$ ipython --no-banner

In [1]: import numpy as np

In [2]: from numpy import linalg as LA

In [3]: np.set_printoptions(precision=2, suppress=True, linewidth=200, sign=" ")

In [4]: M = np.loadtxt("case18.csv", delimiter=",")

In [5]: M
Out[5]: 
array([[ 0.55, -1.89, -1.59, -1.61],
       [ 1.79,  1.92, -1.43, -0.24],
       [ 1.79, -1.31,  0.14,  2.02],
       [ 1.51, -0.04,  2.1 , -1.51]])

In [6]: A2 = LA.inv(M)

In [7]: np.round(M @ A2, 2) + 0
Out[7]: 
array([[ 1.,  0.,  0.,  0.],
       [ 0.,  1.,  0.,  0.],
       [ 0.,  0.,  1.,  0.],
       [ 0.,  0.,  0.,  1.]])

In [8]: round(float(LA.slogdet(M)[0]), 2)
Out[8]: -1.0

In [9]: LA.inv(A2)
Out[9]: 
array([[ 0.55, -1.89, -1.59, -1.61],
       [ 1.79,  1.92, -1.43, -0.24],
       [ 1.79, -1.31,  0.14,  2.02],
       [ 1.51, -0.04,  2.1 , -1.51]])

In [10]: round(float(LA.det(M) * LA.det(A2)), 2)
Out[10]: 1.0

In [11]: np.allclose(A2, M.T)
Out[11]: False

In [12]: O = M.astype(float).copy()

In [13]: for j in range(4):
    ...:     O[:, j] -= O[:, :j] @ (O[:, :j].T @ O[:, j])
    ...:     O[:, j] /= LA.norm(O[:, j])
    ...: 

In [14]: np.round(O.T @ O, 2) + 0
Out[14]: 
array([[ 1.,  0.,  0.,  0.],
       [ 0.,  1.,  0.,  0.],
       [ 0.,  0.,  1.,  0.],
       [ 0.,  0.,  0.,  1.]])

In [15]: np.round(O.T @ M, 2) + 0
Out[15]: 
array([[ 3.,  0.,  0.,  0.],
       [ 0.,  3.,  0.,  0.],
       [ 0.,  0.,  3.,  0.],
       [ 0.,  0.,  0.,  3.]])

In [16]: rng = np.random.default_rng(880)

In [17]: J = rng.normal(size=(15, 3)) + 10 * np.array([1, -2, -2])

In [18]: J
Out[18]: 
array([[ 10.75, -20.24, -19.5 ],
       [ 11.26, -19.82, -19.4 ],
       [  8.7 , -19.42, -20.5 ],
       [ 10.55, -20.6 , -20.59],
       [  8.98, -20.23, -20.16],
       [ 11.38, -21.42, -20.12],
       [ 10.08, -17.76, -19.2 ],
       [  9.3 , -20.45, -21.46],
       [  9.95, -19.06, -21.84],
       [ 10.59, -20.96, -21.04],
       [ 11.97, -20.55, -19.61],
       [ 11.24, -20.33, -19.32],
       [  8.6 , -21.92, -20.58],
       [ 10.21, -21.04, -19.87],
       [  9.25, -19.31, -19.99]])

In [19]: A2 = J / LA.norm(J, axis=1)
Traceback (most recent call last):
  Cell In[19], line 1
    A2 = J / LA.norm(J, axis=1)
ValueError: operands could not be broadcast together with shapes (15,3) (15,) 


In [20]: A2 = J / LA.norm(J, axis=1, keepdims=True)

In [21]: cov = A2 @ A2.T

In [22]: LA.norm(A2, axis=1)
Out[22]: array([ 1.,  1.,  1.,  1.,  1.,  1.,  1.,  1.,  1.,  1.,  1.,  1.,  1.,  1.,  1.])

In [23]: (cov - 2 * np.eye(15)).round(6).argmax(axis=1)
Out[23]: array([  5,  11,   7,   9,  14,   0,   3,   2,   6,   3,   1,   5,   4,   0,   7])

In [24]: cov[6]
Out[24]: array([ 1.  ,  1.  ,  1.  ,  1.  ,  1.  ,  1.  ,  1.  ,  1.  ,  1.  ,  1.  ,  1.  ,  1.  ,  0.99,  1.  ,  1.  ])

In [25]: Xc = (J - J.mean(axis=0)) / J.std(axis=0)

In [26]: Xc.std(axis=0)
Out[26]: array([ 1.,  1.,  1.])

In [27]: np.argwhere(np.abs(Xc) > 2)
Out[27]: 
array([[ 6,  1],
       [ 8,  2]])

In [28]: beta = LA.lstsq(np.delete(Xc, 1, axis=1), Xc[:, 1])[0]

In [29]: np.round(1 - np.var(Xc[:, 1] - np.delete(Xc, 1, axis=1) @ beta), 2)
Out[29]: np.float64(0.07)
